% ipython --no-banner

In [1]: import numpy as np

In [2]: np.set_printoptions(precision=2, suppress=True, linewidth=120)

In [3]: F = np.array([[4, 5, 6, 7], [8, 9, 10, 11], [12, 13, 14, 15], [16, 17, 18, 19]])

In [4]: x = np.array([0, 1, 0, -5])

In [5]: np.sign((F @ x).round(6))
Out[5]: array([-1, -1, -1, -1])

In [6]: F @ (2 * x)
Out[6]: array([ -60,  -92, -124, -156])

In [7]: F * x
Out[7]: 
array([[  0,   5,   0, -35],
       [  0,   9,   0, -55],
       [  0,  13,   0, -75],
       [  0,  17,   0, -95]])

In [8]: F @ np.ones(4)
Out[8]: array([22., 38., 54., 70.])

In [9]: F @ np.eye(4)[3]
Out[9]: array([ 7., 11., 15., 19.])

In [10]: def softmax(z):
    ...:     e = np.exp(z - z.max(axis=-1, keepdims=True))
    ...:     return e / e.sum(axis=-1, keepdims=True)
    ...: 

In [11]: softmax(F[2] + 5)
Out[11]: array([0.03, 0.09, 0.24, 0.64])

In [12]: S = F @ F.T / np.sqrt(4)

In [13]: np.round(softmax(S + np.triu(np.full(S.shape, -np.inf), 1)), 2) + 0
Out[13]: 
array([[1., 0., 0., 0.],
       [0., 1., 0., 0.],
       [0., 0., 1., 0.],
       [0., 0., 0., 1.]])

In [14]: softmax(S)[2] @ F
Out[14]: array([16., 17., 18., 19.])

In [15]: np.allclose(F[:-1].T @ np.linalg.lstsq(F[:-1].T, F[-1])[0], F[-1])
Out[15]: True

In [16]: np.unique(F.round(6), axis=0).shape
Out[16]: (4, 4)

In [17]: hat = np.triu(np.array([[2, 5, 1, 7], [9, 4, 2, 5], [9, 0, 1, 8], [5, 4, 9, 8]]), 1) + np.eye(4)

In [18]: other = hat @ F @ np.linalg.inv(hat)

In [19]: hat @ F - F @ hat
Out[19]: 
array([[ 164.,  157.,  176.,  102.],
       [ 104.,   71.,   92.,  -56.],
       [ 128.,   76.,  106., -109.],
       [   0.,  -80.,  -50., -341.]])

In [20]: np.round(np.poly(other), 2) + 0
Out[20]: array([  1., -46., -80.,   0.,   0.])

In [21]: other
Out[21]: 
array([[  168.,  -658.,  1344., -8428.],
       [  112.,  -440.,   896., -5616.],
       [  140.,  -551.,  1120., -7018.],
       [   16.,   -63.,   128.,  -802.]])

In [22]: np.trace(other), np.trace(F)
Out[22]: (np.float64(46.0), np.int64(46))

In [23]: round(np.linalg.det(other), 2)
Out[23]: np.float64(-0.0)

In [24]: G = F.T @ F

In [25]: np.trace(G), (F ** 2).sum()
Out[25]: (np.int64(2456), np.int64(2456))

In [26]: np.diag(G)
Out[26]: array([480, 564, 656, 756])

In [27]: (F @ F.T).shape
Out[27]: (4, 4)

In [28]: np.round(np.linalg.svd(F, compute_uv=False) ** 2, 2) + 0
Out[28]: array([2453.39,    2.61,    0.  ,    0.  ])

In [29]: np.round(np.linalg.eigvalsh(G)[::-1], 2) + 0
Out[29]: array([2453.39,    2.61,    0.  ,    0.  ])
